>>> import numpy as np
>>> np.set_printoptions(precision=2, suppress=True, linewidth=120)
>>> rnd = lambda a: np.round(a, 2) + 0
>>> F = np.array([[1, 0, 0, 0, 0],
...     [0, 1, 0, 0, 0],
...     [2, 3, 1, 0, 0],
...     [0, 2, 1, 1, 0],
...     [0, 3, 2, 1, 1]])
>>> proj = np.triu(np.array([[-1, 0, -1, -1, 2],
...     [2, -2, 2, -2, -2],
...     [2, 2, 2, 1, 1],
...     [1, -2, 0, -2, -1],
...     [-2, -1, 2, 2, -1]]), 1) + np.eye(5)
>>> M2 = proj @ F @ np.linalg.inv(proj)
>>> rnd(np.poly(M2))
array([  1.,  -5.,  10., -10.,   5.,  -1.])
>>> rnd(np.linalg.det(M2))
np.float64(1.0)
>>> print(proj @ F - F @ proj)
[[-2.  1.  3.  2.  0.]
 [ 4. -4. -6. -2.  0.]
 [ 0.  5. -1.  9.  2.]
 [ 0. -3. -6.  2.  3.]
 [ 0.  0. -6.  4.  5.]]
>>> np.linalg.matrix_rank(M2)
np.int64(5)
>>> rng = np.random.default_rng(887709)
>>> lab = rng.permutation(5)
>>> print(lab)
[3 1 2 0 4]
>>> M2 = F[lab][:, lab]
>>> print(rnd(np.linalg.det(M2)), rnd(np.linalg.det(F[lab])))
1.0 -1.0
>>> M2 = np.array([[-4, 2], [5, -8], [-2, 7], [-4, -8], [5, -7]])
>>> print(np.einsum("ij,ij->i", F, F))
[ 1  1 14  6 15]
>>> np.einsum("ik,kj->ji", F, M2)
array([[ -4,   5,   5,   4,  12],
       [  2,  -8, -13, -17, -25]])
>>> W = np.array([[2, 0, 1, 2], [0, 2, 1, 0], [2, 2, 1, 1], [1, 2, 0, 1], [1, 0, 2, 0]])
>>> c = np.array([-1, -2, 3, 3])
>>> act = np.maximum(F @ W + c, 0)
>>> (act > 0).mean(axis=0)
array([0.8, 0.6, 1. , 1. ])
>>> print(act)
[[ 1  0  4  5]
 [ 0  0  4  3]
 [ 5  6  9  8]
 [ 2  6  6  5]
 [ 5 10 10  6]]
>>> Z = np.array([[-3, 3, 2], [3, 2, 3], [-1, 0, 0], [-1, 1, -1]])
>>> print((act @ Z).round(6).argmax(axis=1))
[1 1 1 1 1]
>>> act @ Z
array([[-12,   8,  -3],
       [ -7,   3,  -3],
       [-14,  35,  20],
       [  1,  23,  17],
       [ -1,  41,  34]])
>>> x0 = np.array([-1, -2, 1, 2, 3])
>>> target = F @ x0
>>> c, lr = np.zeros(5), 1 / np.linalg.norm(F, 2) ** 2
>>> for i in range(60):
...     c -= lr * F.T @ (F @ c - target)
...     if i % 10 == 0: print(i, round(np.linalg.norm(F @ c - target), 2))
... 
0 5.32
10 2.15
20 1.6
30 1.32
40 1.11
50 0.93
>>> rnd(c)
array([-1.59, -1.69,  1.43,  1.16,  1.71])
>>> feats = np.loadtxt("out8.csv", delimiter=",")
>>> feats
array([[-6.29, -0.78,  0.19, -0.52,  1.95,  1.42,  0.71,  0.58, -2.48, -0.83, -1.28,  0.04, -3.12],
       [-5.47,  0.78,  1.14, -3.34,  0.03,  2.12, -0.53,  1.4 ,  0.28,  2.12,  1.01, -0.32, -2.63],
       [-2.39, -0.49, -0.06, -3.32,  0.53, -1.23, -0.5 , -1.01, -0.49,  0.93, -1.55,  0.59, -1.47],
       [-0.92,  1.2 , -0.37,  1.35, -0.02, -3.29,  0.81, -1.01,  1.52,  0.51,  0.3 ,  1.38,  0.27],
       [-3.26,  1.41, -1.12,  2.32, -0.9 ,  1.49,  0.2 ,  1.57, -1.08,  2.85,  1.55,  1.37,  1.33],
       [ 0.95,  0.68,  0.21, -2.57, -1.34,  2.1 , -0.31,  0.59,  0.24,  6.38, -2.97, -1.2 , -1.05],
       [-0.64,  0.4 ,  0.17,  5.46,  0.78, -3.  , -0.46,  0.12, -2.1 ,  2.25, -2.07,  1.8 , -0.52],
       [ 0.05, -0.64, -0.73, -0.5 , -0.54,  7.73, -1.38, -0.49, -3.19, -0.98,  0.33,  0.35, -0.64],
       [-3.75, -1.79, -0.65,  1.11,  0.18, -4.88,  0.83, -0.95, -1.05,  0.72,  1.99,  1.49,  1.91],
       [ 0.6 , -0.1 ,  0.49,  0.36,  1.51, -1.42,  1.13,  1.43, -3.47,  0.72, -1.5 , -0.16, -1.75],
       [ 3.66, -0.24,  0.34,  2.71,  0.61,  1.92, -1.42, -1.75, -1.31,  0.67,  1.57, -0.05, -4.71],
       [-3.21,  0.17,  1.35,  4.1 ,  1.02,  1.53, -0.8 ,  1.94,  2.25,  2.22,  0.79,  0.32, -1.99],
       [ 0.38,  0.73,  0.68, -0.88,  0.81,  0.73,  0.74,  0.91, -1.26,  1.71,  0.68, -1.4 ,  1.33],
       [ 1.76,  0.66, -2.15, -0.14,  0.62, -0.24,  0.52, -0.02, -0.63,  3.21,  0.53, -3.66, -0.83],
       [ 0.75,  1.32,  0.26,  1.91,  0.31,  3.53,  0.89, -0.93,  4.18,  1.79,  0.1 ,  3.  , -0.51],
       [ 3.54, -0.98,  0.58,  0.63, -0.97,  1.76,  1.03,  0.32, -1.24,  0.56,  0.67,  0.67, -0.37],
       [ 1.3 ,  1.44,  0.64, -3.34,  0.72,  0.09,  0.01,  1.88,  1.2 , -0.79, -0.3 , -0.72, -0.32],
       [-1.47, -0.6 ,  0.32, -0.99, -2.26, -2.76,  0.96, -0.68, -2.35, -3.37, -0.42, -0.77, -0.72],
       [-3.75,  1.01,  1.08, -0.66,  0.84, -2.21,  0.6 , -0.19,  0.36,  0.12, -1.6 , -1.82, -1.71],
       [-2.01, -0.77,  0.75,  0.94,  1.52, -0.85,  0.25, -0.16,  1.88,  3.56, -1.9 , -0.52,  1.71],
       [ 2.89,  1.28,  0.92, -2.26,  1.5 ,  2.43,  0.57, -0.61, -3.34, -5.42,  0.32,  0.19,  0.14],
       [ 0.37,  2.06,  1.29, -2.27,  0.07,  2.36,  0.57, -0.72,  2.36,  0.43, -0.15, -1.26, -1.81],
       [-1.45, -0.14,  0.  , -0.89, -2.44,  0.68, -0.2 , -0.09,  0.34,  1.8 , -0.42, -0.48,  2.63],
       [-3.51,  0.55, -0.74, -1.24,  0.9 , -1.8 , -0.6 , -0.95, -0.71,  1.28,  1.42,  0.77, -0.18],
       [-2.4 , -0.47, -2.07,  0.14,  1.4 , -1.19,  0.95, -1.28, -1.79,  0.19, -0.99,  0.77, -1.38],
       [ 1.84,  0.55,  0.07,  3.35, -1.44,  0.82, -0.75, -2.12,  0.67,  0.82, -1.47,  1.54, -0.55],
       [ 1.34,  1.15, -0.34,  2.5 ,  0.5 ,  6.01, -0.02,  1.17,  2.71, -1.97,  2.6 ,  0.36,  0.82],
       [ 1.28,  0.67, -1.22, -1.07,  1.06, -2.27, -1.21, -1.14,  0.11, -2.74,  0.04,  0.72,  1.74],
       [-2.3 , -1.03,  0.19, -2.83,  1.49,  1.6 ,  1.56, -0.2 , -0.49, -2.89,  3.01, -0.9 , -1.18],
       [-0.91, -1.27,  1.04, -4.52,  1.07, -1.79, -1.02,  2.19,  0.02, -0.49,  0.73, -0.72,  2.75],
       [ 2.57, -1.31, -3.04,  0.04,  1.19,  1.71,  0.66, -0.79, -2.4 , -3.3 ,  1.28, -1.46, -0.52],
       [-0.82, -1.07, -0.91,  2.54, -1.19, -1.02, -1.06,  0.55,  0.12, -2.64, -1.87,  0.6 , -1.89],
       [-4.39, -0.52,  0.97,  2.29, -0.3 , -6.39,  0.69,  1.08, -1.33,  0.04,  0.1 ,  0.16,  1.12],
       [ 2.78, -0.43, -0.82,  2.03, -1.47, -2.01, -0.97,  1.34, -2.85, -1.45,  1.45,  0.06, -0.5 ]])
>>> cov = np.cov(feats, rowvar=False)
>>> rnd(np.corrcoef(feats[:, 4], feats[:, 1])[0, 1])
np.float64(0.01)
>>> rnd(np.polyfit(feats[:, 4], feats[:, 1], 1))
array([0.01, 0.1 ])
>>> np.argwhere(np.triu(np.abs(np.corrcoef(feats.T)) > 0.8, 1))
array([], shape=(0, 2), dtype=int64)
>>> cov.shape
(13, 13)
